$ python -q
>>> import numpy as np
>>> from numpy import linalg as LA
>>> np.set_printoptions(precision=2, suppress=True, linewidth=120, floatmode="fixed")
>>> def rnd(a):
...     return np.round(a, 2) + 0
... 
>>> A = np.array([[-1, 1, 1, 2, 1, 1, 2, 1],
...     [0, 2, -2, -1, 1, -2, 2, 2],
...     [0, 0, 1, 2, -1, -1, 0, -2],
...     [0, 0, 0, -1, -2, 0, 1, 1],
...     [0, 0, 0, 0, 0, 0, 1, -2],
...     [0, 0, 0, 0, 0, -1, 1, 1],
...     [0, 0, 0, 0, 0, 0, 2, -2],
...     [0, 0, 0, 0, 0, 0, 0, 1]])
>>> # looks like rank 7
>>> [round(float(x), 2) for x in LA.svd(A, compute_uv=False)[:3]]
[5.42, 4.2, 3.42]
>>> LA.cond(A) > 100
np.True_
>>> U, s, Vh = LA.svd(A)
>>> np.argmax(s[:-1] / (s[1:] + 1e-6)) + 1
np.int64(7)
>>> M2 = U[:, :7] @ np.diag(s[:7]) @ Vh[:7]
>>> rnd(M2)
array([[-1.00,  1.00,  1.00,  2.00,  1.00,  1.00,  2.00,  1.00],
       [ 0.00,  2.00, -2.00, -1.00,  1.00, -2.00,  2.00,  2.00],
       [ 0.00,  0.00,  1.00,  2.00, -1.00, -1.00,  0.00, -2.00],
       [ 0.00,  0.00,  0.00, -1.00, -2.00,  0.00,  1.00,  1.00],
       [ 0.00,  0.00,  0.00,  0.00,  0.00,  0.00,  1.00, -2.00],
       [ 0.00,  0.00,  0.00,  0.00,  0.00, -1.00,  1.00,  1.00],
       [ 0.00,  0.00,  0.00,  0.00,  0.00,  0.00,  2.00, -2.00],
       [ 0.00,  0.00,  0.00,  0.00,  0.00,  0.00,  0.00,  1.00]])
>>> rnd(LA.norm(A - M2, 2)), rnd(s[7])
(np.float64(0.0), np.float64(0.0))
>>> rnd(LA.norm(A - M2) / LA.norm(A))
np.float64(0.0)
>>> rnd(np.sort(LA.eigvals(A)))
array([-1.00, -1.00, -1.00,  0.00,  1.00,  1.00,  2.00,  2.00])
>>> A @ A
array([[ 1,  1, -2, -3, -5, -5,  8, -3],
       [ 0,  4, -6, -5,  6,  0,  6,  1],
       [ 0,  0,  1,  0, -5,  0,  0, -1],
       [ 0,  0,  0,  1,  2,  0, -1,  2],
       [ 0,  0,  0,  0,  0,  0,  2, -4],
       [ 0,  0,  0,  0,  0,  1,  1, -2],
       [ 0,  0,  0,  0,  0,  0,  4, -6],
       [ 0,  0,  0,  0,  0,  0,  0,  1]])
>>> [int(LA.matrix_rank(LA.matrix_power(A, p))) for p in range(1, 9)]
[7, 7, 7, 7, 7, 7, 7, 7]
>>> rng = np.random.default_rng(10)
>>> idx = rng.permutation(8)
>>> idx
array([1, 2, 3, 4, 6, 7, 5, 0])
>>> M2 = A[idx][:, idx]
>>> rnd(np.sort(np.abs(LA.eigvals(M2))))
array([0.00, 1.00, 1.00, 1.00, 1.00, 1.00, 2.00, 2.00])
>>> mat = np.load("sample7.npy")
>>> rnd(mat)
array([[-0.13, -0.70,  0.15,  0.68],
       [ 0.75, -0.49,  0.20, -0.40],
       [ 0.62,  0.32, -0.45,  0.55],
       [ 0.18,  0.40,  0.86,  0.26]])
>>> vec = np.array([0, 0, 2, 3])
>>> rnd(LA.det(mat))
np.float64(-1.0)
>>> rnd(LA.inv(mat))
array([[-0.13,  0.75,  0.62,  0.18],
       [-0.70, -0.49,  0.32,  0.40],
       [ 0.15,  0.20, -0.45,  0.86],
       [ 0.68, -0.40,  0.55,  0.26]])
>>> [p for p in range(1, 25) if np.allclose(LA.matrix_power(mat, p), np.eye(4))]
[]
>>> rnd(mat.T @ (mat @ vec))
array([0.00, 0.00, 2.00, 3.00])
>>> ang = np.radians(166)
>>> Rm = np.eye(4)
>>> Rm[2, 2] = Rm[0, 0] = np.cos(ang)
>>> Rm[2, 0], Rm[0, 2] = -np.sin(ang), np.sin(ang)
>>> rnd(Rm)
array([[-0.97,  0.00,  0.24,  0.00],
       [ 0.00,  1.00,  0.00,  0.00],
       [-0.24,  0.00, -0.97,  0.00],
       [ 0.00,  0.00,  0.00,  1.00]])
>>> M2 = mat @ Rm.T
>>> rnd(LA.det(Rm)), rnd(np.trace(Rm))
(np.float64(1.0), np.float64(0.06))
>>> rnd(np.abs(M2 - mat).max(axis=0))
array([1.44, 0.00, 1.73, 0.00])
>>> rnd(M2)
array([[ 0.17, -0.70, -0.11,  0.68],
       [-0.68, -0.49, -0.37, -0.40],
       [-0.71,  0.32,  0.29,  0.55],
       [ 0.04,  0.40, -0.88,  0.26]])
>>> feats = np.load("block6.npy")
>>> feats
array([[ 0,  7,  4],
       [ 0,  0, -6],
       [ 0,  0,  0]])
>>> # triangular, det is the product of the diagonal
>>> vec = np.array([1, -3, -1])
>>> a = np.maximum(feats @ vec, 0)
>>> rnd(np.tanh(feats @ vec))
array([-1.00,  1.00,  0.00])
>>> np.flatnonzero(a > 1e-9)
array([1])
>>> np.maximum(feats @ (3 * vec), 0)
array([ 0, 18,  0])
